>>> import numpy as np
>>> import numpy.linalg as la
>>> np.set_printoptions(precision=3, suppress=True, linewidth=160)
>>> rng = np.random.default_rng(788)
>>> X = np.array([[-2, -2, 2, -2, 0, 0, 1, -2],
...     [2, 0, -1, 1, -1, -1, 2, -2],
...     [-1, 0, -2, 2, -2, -1, 1, 0],
...     [-2, 0, 0, 1, -2, 0, 2, 0],
...     [2, 2, 0, 2, 2, 2, -1, -1],
...     [-1, 1, 0, 0, 1, 2, 2, 0],
...     [1, -2, 0, -2, 1, 1, 0, 0]]) * (rng.random((7, 8)) < 0.3)
>>> X
array([[-2,  0,  2,  0,  0,  0,  0,  0],
       [ 0,  0,  0,  1,  0,  0,  2,  0],
       [-1,  0,  0,  0,  0,  0,  1,  0],
       [ 0,  0,  0,  0, -2,  0,  2,  0],
       [ 0,  0,  0,  0,  0,  0,  0,  0],
       [ 0,  0,  0,  0,  0,  0,  0,  0],
       [ 0,  0,  0, -2,  0,  0,  0,  0]])
>>> # rows and columns are dependent
>>> np.abs(np.diag(la.qr(X)[1])) > 1e-9
array([ True, False,  True,  True,  True, False, False])
>>> np.round(X @ la.pinv(X) @ X, 3) + 0
array([[-2.,  0.,  2.,  0.,  0.,  0.,  0.,  0.],
       [ 0.,  0.,  0.,  1.,  0.,  0.,  2.,  0.],
       [-1.,  0.,  0.,  0.,  0.,  0.,  1.,  0.],
       [ 0.,  0.,  0.,  0., -2.,  0.,  2.,  0.],
       [ 0.,  0.,  0.,  0.,  0.,  0.,  0.,  0.],
       [ 0.,  0.,  0.,  0.,  0.,  0.,  0.,  0.],
       [ 0.,  0.,  0., -2.,  0.,  0.,  0.,  0.]])
>>> la.lstsq(X[:-1].T, X[-1])[2]
np.int32(4)
>>> X.sum(axis=0)
array([-3,  0,  2, -1, -2,  0,  5,  0])
>>> X - X[0]
array([[ 0,  0,  0,  0,  0,  0,  0,  0],
       [ 2,  0, -2,  1,  0,  0,  2,  0],
       [ 1,  0, -2,  0,  0,  0,  1,  0],
       [ 2,  0, -2,  0, -2,  0,  2,  0],
       [ 2,  0, -2,  0,  0,  0,  0,  0],
       [ 2,  0, -2,  0,  0,  0,  0,  0],
       [ 2,  0, -2, -2,  0,  0,  0,  0]])
>>> np.abs(X).max()
np.int64(2)
>>> np.count_nonzero(X)
np.int64(9)
>>> round(la.norm(X), 3)
np.float64(5.196)
>>> la.svd(X, compute_uv=False)
array([3.44 , 2.903, 2.198, 1.253, 0.582, 0.   , 0.   ])
